>>> import numpy as np
>>> from numpy import linalg as LA
>>> np.set_printoptions(suppress=True, linewidth=200)
>>> rd = lambda a: np.round(a, 1) + 0
>>> W0 = np.array([[0, 6, 7],
...     [0, 6, 6],
...     [0, 6, 6],
...     [0, 6, 8],
...     [0, 6, 8],
...     [0, 6, 7],
...     [0, 6, 10],
...     [0, 6, 6],
...     [0, 6, 6],
...     [0, 6, 6],
...     [0, 6, 8],
...     [0, 6, 10],
...     [0, 6, 6],
...     [0, 6, 7],
...     [0, 6, 8],
...     [0, 6, 10],
...     [0, 6, 6],
...     [0, 6, 6],
...     [0, 6, 7],
...     [0, 6, 7],
...     [0, 6, 6]])
>>> # null space of dimension 1
>>> w1 = np.array([[-2, -2, 0], [1, -1, -1], [0, -2, -1]])
>>> beta = np.array([3, 3, -3])
>>> hid = np.maximum(W0 @ w1 + beta, 0)
>>> print(LA.matrix_rank(hid))
1
>>> print(hid)
[[9 0 0]
 [9 0 0]
 [9 0 0]
 [9 0 0]
 [9 0 0]
 [9 0 0]
 [9 0 0]
 [9 0 0]
 [9 0 0]
 [9 0 0]
 [9 0 0]
 [9 0 0]
 [9 0 0]
 [9 0 0]
 [9 0 0]
 [9 0 0]
 [9 0 0]
 [9 0 0]
 [9 0 0]
 [9 0 0]
 [9 0 0]]
>>> W2 = np.array([[-1, 1], [3, 3], [0, 1]])
>>> print(w1 @ W2)
[[-4 -8]
 [-4 -3]
 [-6 -7]]
>>> print(hid @ W2)
[[-9  9]
 [-9  9]
 [-9  9]
 [-9  9]
 [-9  9]
 [-9  9]
 [-9  9]
 [-9  9]
 [-9  9]
 [-9  9]
 [-9  9]
 [-9  9]
 [-9  9]
 [-9  9]
 [-9  9]
 [-9  9]
 [-9  9]
 [-9  9]
 [-9  9]
 [-9  9]
 [-9  9]]
>>> print((hid @ W2).round(6).argmax(axis=1))
[1 1 1 1 1 1 1 1 1 1 1 1 1 1 1 1 1 1 1 1 1]
>>> rng = np.random.default_rng(520984)
>>> M2 = W0 + rng.integers(-2, 3, (21, 2)) @ rng.integers(-2, 3, (2, 3))
>>> print(M2)
[[-1  2  7]
 [ 1  8  8]
 [ 0  4  8]
 [ 1  6 12]
 [ 2  6 16]
 [-2  2  3]
 [ 1  8 12]
 [-1  4  4]
 [ 0  2 10]
 [ 0  2 10]
 [ 2  8 14]
 [ 0  6 10]
 [ 0  2 10]
 [-2  2  3]
 [-2  6  0]
 [-1  2 10]
 [-1  4  4]
 [ 1  4 12]
 [-2  2  3]
 [ 0 10  3]
 [ 0  6  6]]
>>> print(M2 - W0)
[[-1 -4  0]
 [ 1  2  2]
 [ 0 -2  2]
 [ 1  0  4]
 [ 2  0  8]
 [-2 -4 -4]
 [ 1  2  2]
 [-1 -2 -2]
 [ 0 -4  4]
 [ 0 -4  4]
 [ 2  2  6]
 [ 0  0  0]
 [ 0 -4  4]
 [-2 -4 -4]
 [-2  0 -8]
 [-1 -4  0]
 [-1 -2 -2]
 [ 1 -2  6]
 [-2 -4 -4]
 [ 0  4 -4]
 [ 0  0  0]]
>>> Uu, sv, vt = LA.svd(W0)
>>> print(rd(sv))
[43.2  4.   0. ]
>>> print(np.argmax(sv[:-1] / (sv[1:] + 1e-6)) + 1)
2
>>> M2 = Uu[:, :2] @ np.diag(sv[:2]) @ vt[:2]
>>> print(LA.matrix_rank(M2))
2
>>> rk = LA.matrix_rank(W0)
>>> print(rk)
2
>>> null = LA.svd(W0)[2][rk:].T
>>> print(W0 @ null)
[[0.]
 [0.]
 [0.]
 [0.]
 [0.]
 [0.]
 [0.]
 [0.]
 [0.]
 [0.]
 [0.]
 [0.]
 [0.]
 [0.]
 [0.]
 [0.]
 [0.]
 [0.]
 [0.]
 [0.]
 [0.]]
>>> print(null[:, 0] / null[np.abs(null[:, 0]).round(6).argmax(), 0])
[1. 0. 0.]
>>> print(LA.matrix_rank(W0.T @ W0), LA.matrix_rank(W0 @ W0.T))
2 2
>>> print([int(LA.matrix_rank(np.delete(W0, i, axis=0))) for i in range(21)])
[2, 2, 2, 2, 2, 2, 2, 2, 2, 2, 2, 2, 2, 2, 2, 2, 2, 2, 2, 2, 2]
>>> m1 = np.array([[1, 0, 0], [-5, 1, 0], [2, -2, 1]])
>>> print(m1)
[[ 1  0  0]
 [-5  1  0]
 [ 2 -2  1]]
>>> # triangular, det is the product of the diagonal
>>> M2 = m1[0, 0] * m1[1:] - np.outer(m1[1:, 0], m1[0])
>>> print(M2)
[[ 0  1  0]
 [ 0 -2  1]]
>>> print(m1[:, 0] / m1[0, 0])
[ 1. -5.  2.]
>>> print(LA.matrix_rank(M2), LA.matrix_rank(m1))
2 3
>>> print(np.flatnonzero(~M2.round(6).any(axis=1)))
[]
>>> M2 = np.array([[2, 0], [3, 4], [-2, 1]])
>>> print(m1 @ M2)
[[ 2  0]
 [-7  4]
 [-4 -7]]
>>> print(np.einsum("ij->j", m1))
[-2 -1  1]
>>> ang = np.radians(135)
>>> r_ = np.eye(3)
>>> r_[0, 0] = r_[2, 2] = np.cos(ang)
>>> r_[0, 2], r_[2, 0] = -np.sin(ang), np.sin(ang)
>>> print(rd(r_))
[[-0.7  0.  -0.7]
 [ 0.   1.   0. ]
 [ 0.7  0.  -0.7]]
>>> M2 = m1 @ r_.T
>>> print(rd(M2))
[[-0.7  0.   0.7]
 [ 3.5  1.  -3.5]
 [-2.1 -2.   0.7]]
>>> print(rd(LA.det(r_)), rd(np.trace(r_)))
1.0 -0.4
>>> print(np.allclose(LA.norm(m1, axis=1), LA.norm(M2, axis=1)))
True
>>> print(rd(np.abs(M2 - m1).max(axis=0)))
[8.5 0.  3.5]
>>> Uu, sv, vt = LA.svd(m1, full_matrices=False)
>>> print(rd(Uu.T @ m1 @ vt.T))
[[5.8 0.  0. ]
 [0.  1.7 0. ]
 [0.  0.  0.1]]
>>> print(np.allclose(Uu * sv @ vt, m1))
True
>>> print(rd(sv))
[5.8 1.7 0.1]
>>> print(np.abs(Uu[:, 0]).round(6).argmax())
1
>>> print((sv > 1e-8).sum())
3
>>> print(Uu.shape, sv.shape, vt.shape)
(3, 3) (3,) (3, 3)
>>> print(rd(np.cumsum(sv ** 2) / np.sum(sv ** 2)))
[0.9 1.  1. ]
>>> K = np.array([[2, -1, 2, 0], [-1, 1, -1, 1]])
>>> K[-1] = K[0] + 2 * K[1]
>>> print(K)
[[ 2 -1  2  0]
 [ 0  1  0  2]]
>>> # columns 0 and 2 are equal
>>> w1 = np.array([[5, 9, 5, 6, 2, 7],
...     [9, 4, 7, 5, 4, 0],
...     [9, 2, 9, 0, 9, 1],
...     [5, 2, 2, 4, 7, 3]])
>>> beta = np.array([-3, 9, 8, -2, -7, 5])
>>> hid = np.maximum(K @ w1 + beta, 0)
>>> print((hid > 0).astype(int))
[[1 1 1 1 1 1]
 [1 1 1 1 1 1]]
>>> print((hid > 0).mean(axis=0))
[1. 1. 1. 1. 1. 1.]
>>> W2 = np.array([[2, 0], [-2, -1], [1, 0], [0, 2], [-2, 0], [2, 2]])
>>> print(hid @ W2)
[[27 25]
 [17 27]]
>>> def softmax(z):
...     e = np.exp(z - z.max(axis=-1, keepdims=True))
...     return e / e.sum(axis=-1, keepdims=True)
... 
>>> print(rd(softmax(K[1])))
[0.1 0.2 0.1 0.6]
>>> print(rd(softmax(K[1] + 2)))
[0.1 0.2 0.1 0.6]
>>> scores = K @ K.T / np.sqrt(4)
>>> print(rd(softmax(scores)))
[[1. 0.]
 [0. 1.]]
>>> print(rd(softmax(scores)[1] @ K))
[0.1 0.9 0.1 1.9]
>>> print(rd(softmax(scores + np.triu(np.full(scores.shape, -np.inf), 1))))
[[1. 0.]
 [0. 1.]]
>>> O = m1.astype(float).copy()
>>> for j in range(3):
...     O[:, j] -= O[:, :j] @ (O[:, :j].T @ O[:, j])
...     O[:, j] /= LA.norm(O[:, j])
... 
>>> print(rd(O.T @ O))
[[1. 0. 0.]
 [0. 1. 0.]
 [0. 0. 1.]]
>>> A = np.loadtxt("a.csv", delimiter=",")
>>> print(A)
[[-2.  0.  0.  0.]
 [ 0.  2.  0.  0.]
 [ 0.  0. -1.  0.]
 [ 0.  0.  0. -1.]]
>>> # triangular, det is the product of the diagonal
>>> print(rd(np.abs(LA.eigvals(A)).max()))
2.0
>>> print(rd(LA.matrix_power(A, 3)))
[[-8.  0.  0.  0.]
 [ 0.  8.  0.  0.]
 [ 0.  0. -1.  0.]
 [ 0.  0.  0. -1.]]
>>> print(np.allclose(A, A.T))
True
>>> print(A @ A)
[[4. 0. 0. 0.]
 [0. 4. 0. 0.]
 [0. 0. 1. 0.]
 [0. 0. 0. 1.]]
>>> assert A == A.T
Traceback (most recent call last):
  File "<python-input-88>", line 1, in <module>
    assert A == A.T
           ^^^^^^^^
ValueError: The truth value of an array with more than one element is ambiguous. Use a.any() or a.all()
>>> print(np.allclose(A @ A.T, A.T @ A))
True
>>> print(rd(LA.det(A)))
-4.0
